$ ipython --no-banner

In [1]: import numpy as np

In [2]: import numpy.linalg as la

In [3]: np.set_printoptions(precision=1, suppress=True, linewidth=200, floatmode="fixed")

In [4]: def tidy(a):
   ...:     return np.round(a, 1) + 0
   ...: 

In [5]: data = np.load("sample12.npy")

In [6]: data
Out[6]: 
array([[-0.7,  0.1, -0.3,  1.1, -0.5,  0.5,  0.9, -1.3, -1.2, -0.4, -0.6, -0.1, -0.6],
       [ 0.6,  1.3, -0.6, -1.7, -1.1,  1.3,  0.3,  1.2,  0.0,  0.6, -0.3, -0.1,  0.8],
       [ 0.1,  0.7, -0.1, -1.0, -1.6,  1.0,  0.4,  0.9,  0.1,  1.0,  1.2,  0.4,  1.6],
       [-1.0,  2.3,  0.1,  1.3, -1.5,  0.4,  0.4, -0.1,  0.2, -1.0,  0.5, -1.2, -0.7],
       [-0.2,  0.7,  0.5, -0.4,  1.8,  0.8, -0.5, -0.1, -1.8,  0.6,  2.1, -1.1,  0.8],
       [ 1.1,  3.6, -0.1, -0.6,  0.8, -0.2,  0.3,  0.7, -0.3,  1.3,  2.1,  0.4,  0.1],
       [ 0.6,  0.5, -1.0,  0.1,  1.4, -0.3, -1.1,  0.3,  2.2,  0.9,  0.4, -1.8, -1.0],
       [-1.4,  1.6, -0.8,  0.3,  1.4,  0.3,  0.4, -1.0,  0.2, -0.6,  0.4,  1.0,  1.0],
       [-0.4, -0.9,  1.3,  0.1,  0.0, -0.3, -1.8, -1.6, -0.3,  0.3,  0.2, -1.7, -1.1],
       [-0.2,  0.1,  0.9, -0.7,  2.1, -0.2,  0.4, -0.2,  0.1, -0.5,  1.9,  0.8,  1.3]])

In [7]: tidy(la.norm(data[0] - data[3]))
Out[7]: np.float64(3.5)

In [8]: tidy(la.norm(data[0], 1)), tidy(la.norm(data[0], np.inf))
Out[8]: (np.float64(8.3), np.float64(1.3))

In [9]: tidy(la.norm(data, axis=0))
Out[9]: array([2.4, 5.0, 2.2, 2.8, 4.3, 2.0, 2.5, 2.9, 3.1, 2.5, 3.9, 3.3, 3.1])

In [10]: f = np.array([0, 1])

In [11]: np.array([np.convolve(row, f, "same") for row in data])
Out[11]: 
array([[ 0.0, -0.7,  0.1, -0.3,  1.1, -0.5,  0.5,  0.9, -1.3, -1.2, -0.4, -0.6, -0.1],
       [ 0.0,  0.6,  1.3, -0.6, -1.7, -1.1,  1.3,  0.3,  1.2,  0.0,  0.6, -0.3, -0.1],
       [ 0.0,  0.1,  0.7, -0.1, -1.0, -1.6,  1.0,  0.4,  0.9,  0.1,  1.0,  1.2,  0.4],
       [ 0.0, -1.0,  2.3,  0.1,  1.3, -1.5,  0.4,  0.4, -0.1,  0.2, -1.0,  0.5, -1.2],
       [ 0.0, -0.2,  0.7,  0.5, -0.4,  1.8,  0.8, -0.5, -0.1, -1.8,  0.6,  2.1, -1.1],
       [ 0.0,  1.1,  3.6, -0.1, -0.6,  0.8, -0.2,  0.3,  0.7, -0.3,  1.3,  2.1,  0.4],
       [ 0.0,  0.6,  0.5, -1.0,  0.1,  1.4, -0.3, -1.1,  0.3,  2.2,  0.9,  0.4, -1.8],
       [ 0.0, -1.4,  1.6, -0.8,  0.3,  1.4,  0.3,  0.4, -1.0,  0.2, -0.6,  0.4,  1.0],
       [ 0.0, -0.4, -0.9,  1.3,  0.1,  0.0, -0.3, -1.8, -1.6, -0.3,  0.3,  0.2, -1.7],
       [ 0.0, -0.2,  0.1,  0.9, -0.7,  2.1, -0.2,  0.4, -0.2,  0.1, -0.5,  1.9,  0.8]])

In [12]: tidy(np.correlate(data[6], data[5], "full"))
Out[12]: array([ 0.1,  0.3,  1.4,  1.4, -1.5, -0.3,  3.7,  0.1, -2.6,  1.5,  4.8,  6.3,  4.1, -6.2, -4.9,  5.4,  1.1, -6.2, -0.5,  6.7,  5.9,  3.2, -5.9, -5.6, -1.1])

In [13]: tidy(np.cross(data[6, :3], data[5, :3]))
Out[13]: array([ 3.6, -1.0,  1.6])

In [14]: np.polyval(f, data[6])
Out[14]: array([1.0, 1.0, 1.0, 1.0, 1.0, 1.0, 1.0, 1.0, 1.0, 1.0, 1.0, 1.0, 1.0])

In [15]: np.convolve(data[6], f)
Out[15]: array([ 0.0,  0.6,  0.5, -1.0,  0.1,  1.4, -0.3, -1.1,  0.3,  2.2,  0.9,  0.4, -1.8, -1.0])

In [16]: cov = data.T @ data

In [17]: tidy(np.diag(cov))
Out[17]: array([ 5.6, 24.6,  4.9,  7.9, 18.5,  4.1,  6.3,  8.1,  9.8,  6.1, 14.9, 10.8,  9.6])

In [18]: tidy(la.svd(data, compute_uv=False) ** 2)
Out[18]: array([41.1, 25.2, 19.7, 18.6, 12.7,  5.2,  4.3,  2.3,  1.5,  0.6])

In [19]: tidy(la.eigvalsh(cov)[::-1])
Out[19]: array([41.1, 25.2, 19.7, 18.6, 12.7,  5.2,  4.3,  2.3,  1.5,  0.6,  0.0,  0.0,  0.0])

In [20]: la.matrix_rank(cov)
Out[20]: np.int64(10)

In [21]: (data @ data.T).shape
Out[21]: (10, 10)

In [22]: tidy(np.trace(cov)), tidy((data ** 2).sum())
Out[22]: (np.float64(131.2), np.float64(131.2))

In [23]: vec = np.array([2, 0, 0, 3, 1, 0, 3, 2, 0, 3, 2, 2, 0])

In [24]: tidy(data * vec)
Out[24]: 
array([[-1.4,  0.0,  0.0,  3.3, -0.5,  0.0,  2.7, -2.6,  0.0, -1.2, -1.2, -0.2,  0.0],
       [ 1.2,  0.0,  0.0, -5.1, -1.1,  0.0,  0.9,  2.4,  0.0,  1.8, -0.6, -0.2,  0.0],
       [ 0.2,  0.0,  0.0, -3.0, -1.6,  0.0,  1.2,  1.8,  0.0,  3.0,  2.4,  0.8,  0.0],
       [-2.0,  0.0,  0.0,  3.9, -1.5,  0.0,  1.2, -0.2,  0.0, -3.0,  1.0, -2.4,  0.0],
       [-0.4,  0.0,  0.0, -1.2,  1.8,  0.0, -1.5, -0.2,  0.0,  1.8,  4.2, -2.2,  0.0],
       [ 2.2,  0.0,  0.0, -1.8,  0.8,  0.0,  0.9,  1.4,  0.0,  3.9,  4.2,  0.8,  0.0],
       [ 1.2,  0.0,  0.0,  0.3,  1.4,  0.0, -3.3,  0.6,  0.0,  2.7,  0.8, -3.6,  0.0],
       [-2.8,  0.0,  0.0,  0.9,  1.4,  0.0,  1.2, -2.0,  0.0, -1.8,  0.8,  2.0,  0.0],
       [-0.8,  0.0,  0.0,  0.3,  0.0,  0.0, -5.4, -3.2,  0.0,  0.9,  0.4, -3.4,  0.0],
       [-0.4,  0.0,  0.0, -2.1,  2.1,  0.0,  1.2, -0.4,  0.0, -1.5,  3.8,  1.6,  0.0]])

In [25]: tidy((data * vec).sum(axis=1))
Out[25]: array([ -1.1,  -0.7,   4.8,  -3.0,   2.3,  12.4,   0.1,  -0.3, -11.2,   4.3])

In [26]: tidy(np.einsum("ij,j->i", data, vec))
Out[26]: array([ -1.1,  -0.7,   4.8,  -3.0,   2.3,  12.4,   0.1,  -0.3, -11.2,   4.3])

In [27]: tidy(data @ np.ones(13))
Out[27]: array([-3.1,  2.3,  4.7, -0.3,  3.2,  9.2,  1.2,  2.8, -6.2,  5.8])

In [28]: data @ np.eye(13)[4]
Out[28]: array([-0.5, -1.1, -1.6, -1.5,  1.8,  0.8,  1.4,  1.4,  0.0,  2.1])

In [29]: (data @ vec).argmax()
Out[29]: np.int64(5)

In [30]: la.norm(data @ vec) <= la.norm(data, 2) * la.norm(vec) + 1e-9
Out[30]: np.True_

In [31]: np.sign((data @ vec).round(6))
Out[31]: array([-1.0, -1.0,  1.0, -1.0,  1.0,  1.0,  1.0, -1.0, -1.0,  1.0])
